% python3 -q
>>> import numpy as np
>>> from numpy import linalg as LA
>>> np.set_printoptions(suppress=True, linewidth=140)
>>> def rnd(a):
...     return np.round(a, 2) + 0
... 
>>> data = np.array([[0.5, -0.2, -3.0, -0.3, -1.6, 0.2, 0.0],
...     [1.0, -1.3, 0.0, 0.0, 1.0, -0.6, 1.4],
...     [0.62, 2.59, 0.32, 1.5, -0.82, 1.39, -0.13],
...     [0.7, 0.1, 0.7, 0.9, 0.6, 2.2, -0.7],
...     [0.6, 2.6, 0.3, 1.5, -0.8, 1.4, -0.1]])
>>> out = data / np.sqrt((data ** 2).mean(axis=1, keepdims=True))
>>> print(LA.matrix_rank(data - data.mean(axis=1, keepdims=True)))
5
>>> out = np.array([[2, 1, 4, 2], [5, 1, 3, 2], [0, 2, 0, 3], [0, 1, 2, 5], [4, 2, 4, 0]])
>>> Z = np.array([[3, -9, 8, -2, 1, -2, 7],
...     [3, 2, 9, -8, -1, 6, -8],
...     [-3, 8, 6, 9, 9, -4, -5],
...     [-4, 0, -3, 8, -3, 3, -5]])
>>> rng = np.random.default_rng(4820)
>>> X = out @ Z + 0.02 * rng.normal(size=(5, 7))
>>> print(rnd(X))
[[-11.02  16.02  42.99  39.99  31.02  -8.01 -23.98]
 [  1.02 -19.    60.99  24.99  24.99 -10.01   1.99]
 [ -5.95   4.02   9.01   8.   -10.97  20.98 -30.99]
 [-23.02  18.     5.99  49.98   2.02  13.01 -42.98]
 [  6.01  -0.02  74.04  12.01  38.02 -12.02  -8.  ]]
>>> U, sv, Vh = LA.svd(X)
>>> print(np.argmax(sv[:-1] / (sv[1:] + 1e-6)) + 1)
4
>>> out = U[:, :4] @ np.diag(sv[:4]) @ Vh[:4]
>>> print(rnd(out))
[[-11.03  16.02  42.99  39.99  31.02  -8.01 -23.98]
 [  1.02 -19.    60.99  24.99  24.99 -10.01   1.99]
 [ -5.96   4.01   9.     7.99 -10.97  20.98 -31.  ]
 [-23.01  18.     5.99  49.98   2.02  13.01 -42.98]
 [  6.01  -0.02  74.04  12.02  38.02 -12.02  -8.  ]]
>>> print(rnd(LA.norm(X - out) / LA.norm(X)))
0.0
>>> print(LA.matrix_rank(X, rtol=0.05))
4
>>> print(LA.matrix_rank(out))
4
>>> print(rnd(np.abs(X - out).max()))
0.01
>>> print(LA.cond(X) > 100)
True
>>> print(np.argsort(-LA.norm(X, axis=0).round(6), kind="stable")[:3])
[2 3 6]
>>> K = np.load("run14.npy")
>>> print(K)
[[-0.7  -0.9   1.3   0.9   1.   -0.7   0.2 ]
 [-0.42 -0.54  0.78  0.54  0.6  -0.42  0.12]
 [ 1.12  1.44 -2.08 -1.44 -1.6   1.12 -0.32]
 [ 0.63  0.81 -1.17 -0.81 -0.9   0.63 -0.18]
 [-1.26 -1.62  2.34  1.62  1.8  -1.26  0.36]
 [-0.28 -0.36  0.52  0.36  0.4  -0.28  0.08]]
>>> print(LA.cond(K) > 100)
True
>>> print(np.argsort(-LA.norm(K, axis=0).round(6), kind="stable")[:3])
[2 4 1]
>>> print([round(float(x), 2) for x in LA.svd(K, compute_uv=False)[:3]])
[6.58, 0.0, 0.0]
>>> U, sv, Vh = LA.svd(K)
>>> vecs = Vh[:(sv > 1e-8).sum()]
>>> vec = K[0] + 5 * K[3] + rng.integers(2) * np.eye(7)[5]
>>> print(rnd(vec))
[ 2.45  3.15 -4.55 -3.15 -3.5   3.45 -0.7 ]
>>> print(rnd(np.diag(vecs.T @ vecs)))
[0.09 0.15 0.32 0.15 0.19 0.09 0.01]
>>> print(LA.matrix_rank(np.vstack([K, vec])))
2
>>> C2 = K.T @ K
>>> print(rnd(np.trace(C2)), rnd((K ** 2).sum()))
43.33 43.33
>>> print(np.allclose(C2, C2.T))
True
>>> print(rnd(LA.eigvalsh(C2)[::-1]))
[43.33  0.    0.    0.    0.    0.    0.  ]
>>> W1 = np.array([[3, -7], [9, -5], [-4, -2], [7, 9], [-2, -3], [0, -9], [-8, -6]])
>>> b = np.array([0, 0])
>>> act = np.maximum(K @ W1 + b, 0)
>>> print(rnd(act))
[[ 0.   17.  ]
 [ 0.   10.2 ]
 [20.32  0.  ]
 [11.43  0.  ]
 [ 0.   30.6 ]
 [ 0.    6.8 ]]
>>> print(rnd((act > 0).mean(axis=0)))
[0.33 0.67]
>>> print((act > 0).astype(int))
[[0 1]
 [0 1]
 [1 0]
 [1 0]
 [0 1]
 [0 1]]
>>> Z = np.array([[1, 2], [-1, 0]])
>>> print(rnd(act @ Z))
[[-17.     0.  ]
 [-10.2    0.  ]
 [ 20.32  40.64]
 [ 11.43  22.86]
 [-30.6    0.  ]
 [ -6.8    0.  ]]
>>> print((act @ Z).round(6).argmax(axis=1))
[1 1 1 1 1 1]
>>> F = (rng.random((3, 3)) < 0.3) + np.eye(3)
>>> F /= F.sum(axis=1, keepdims=True)
>>> print(rnd(F))
[[0.67 0.33 0.  ]
 [0.   1.   0.  ]
 [0.   0.   1.  ]]
>>> out = np.array([[0, 2], [1, 2], [2, 1], [2, 2], [0, -3], [-3, 1], [3, 2]])
>>> print(LA.matrix_rank(X @ out))
2
>>> print(rnd(X @ out))
[[ 134.07  -16.04]
 [ 188.98   -5.98]
 [-117.92   13.04]
 [ -38.03   16.88]
 [ 184.14  -32.04]]
>>> print(np.vstack([X, out.T]).shape)
(7, 7)
>>> vec = np.array([1, 3, -2])
>>> print(rnd(F @ vec))
[ 1.67  3.   -2.  ]
>>> print(rnd(F @ (2 * vec)))
[ 3.33  6.   -4.  ]
>>> print(rnd(np.einsum("ij,j->i", F, vec)))
[ 1.67  3.   -2.  ]
>>> m1 = np.maximum(np.array([[2, -2, -3],
...     [-1, -2, -1],
...     [-2, 3, 0],
...     [3, 2, 1],
...     [1, 2, 1],
...     [1, 3, -1],
...     [-2, 2, 2],
...     [-2, 1, -2],
...     [-1, -1, -3],
...     [3, 0, -3],
...     [0, -3, 3],
...     [-2, -3, 1],
...     [1, 0, -1],
...     [0, 0, 2],
...     [-3, 3, 0],
...     [3, -1, -2],
...     [-1, 0, 1],
...     [1, 1, 2],
...     [-1, 0, -1],
...     [3, -3, 3],
...     [3, -1, 2],
...     [1, -2, 2],
...     [-3, 2, 3]]) @ np.array([[1, 0, 2, 3], [1, 3, 1, 1], [2, 0, 2, 1]]) + np.array([1, 0, 5, 1]), 0)
>>> print(m1)
[[ 0  0  1  2]
 [ 0  0  0  0]
 [ 2  9  4  0]
 [ 8  6 15 13]
 [ 6  6 11  7]
 [ 3  9  8  6]
 [ 5  6  7  0]
 [ 0  3  0  0]
 [ 0  0  0  0]
 [ 0  0  5  7]
 [ 4  0  8  1]
 [ 0  0  0  0]
 [ 0  0  5  3]
 [ 5  0  9  3]
 [ 1  9  2  0]
 [ 0  0  6  7]
 [ 2  0  5  0]
 [ 7  3 12  7]
 [ 0  0  1  0]
 [ 7  0 14 10]
 [ 7  0 14 11]
 [ 4  0  9  4]
 [ 6  6  7  0]]
>>> out = F / LA.norm(F, axis=1, keepdims=True)
>>> C2 = out @ out.T
>>> print((np.abs(C2) > 0.9).astype(int))
[[1 0 0]
 [0 1 0]
 [0 0 1]]
>>> print(rnd(LA.norm(out, axis=1)))
[1. 1. 1.]
>>> print(np.degrees(np.arccos(np.clip(C2[0, 2], -1, 1))))
90.0
>>> print(np.argwhere(np.triu(np.abs(C2) > 0.95, 1)))
[]
>>> print(rnd(C2))
[[1.   0.45 0.  ]
 [0.45 1.   0.  ]
 [0.   0.   1.  ]]
>>> L = LA.cholesky(C2)
>>> print(rnd(C2 / np.sqrt(np.outer(np.diag(C2), np.diag(C2)))))
[[1.   0.45 0.  ]
 [0.45 1.   0.  ]
 [0.   0.   1.  ]]
>>> print(LA.eigvalsh(C2).min() > 0)
True
>>> lab = m1[:, 2] > np.median(m1[:, 2])
>>> r0 = m1[lab].mean(axis=0) - m1[~lab].mean(axis=0)
>>> print(rnd(r0))
[5.22 1.52 7.95 4.05]
>>> print(((m1 - m1.mean(axis=0)) @ r0 > 0).astype(int))
[0 0 0 1 1 1 1 0 0 0 1 0 0 1 0 0 0 1 0 1 1 1 1]
>>> W0 = np.loadtxt("case11.csv", delimiter=",")
>>> print(W0)
[[22.  0. -8.  7.]
 [-4. -8.  5.  5.]
 [ 4.  0. 17. -1.]
 [-2. -8.  3. 38.]]
>>> lab = rng.permutation(4)
>>> print(lab)
[3 1 0 2]
>>> out = W0[lab][:, lab]
>>> print(rnd(LA.det(out)), rnd(LA.det(W0[lab])))
-104608.0 -104608.0
>>> print(out)
[[38. -8. -2.  3.]
 [ 5. -8. -4.  5.]
 [ 7.  0. 22. -8.]
 [-1.  0.  4. 17.]]
>>> print(np.allclose(out, W0))
False
>>> print(np.trace(out))
69.0
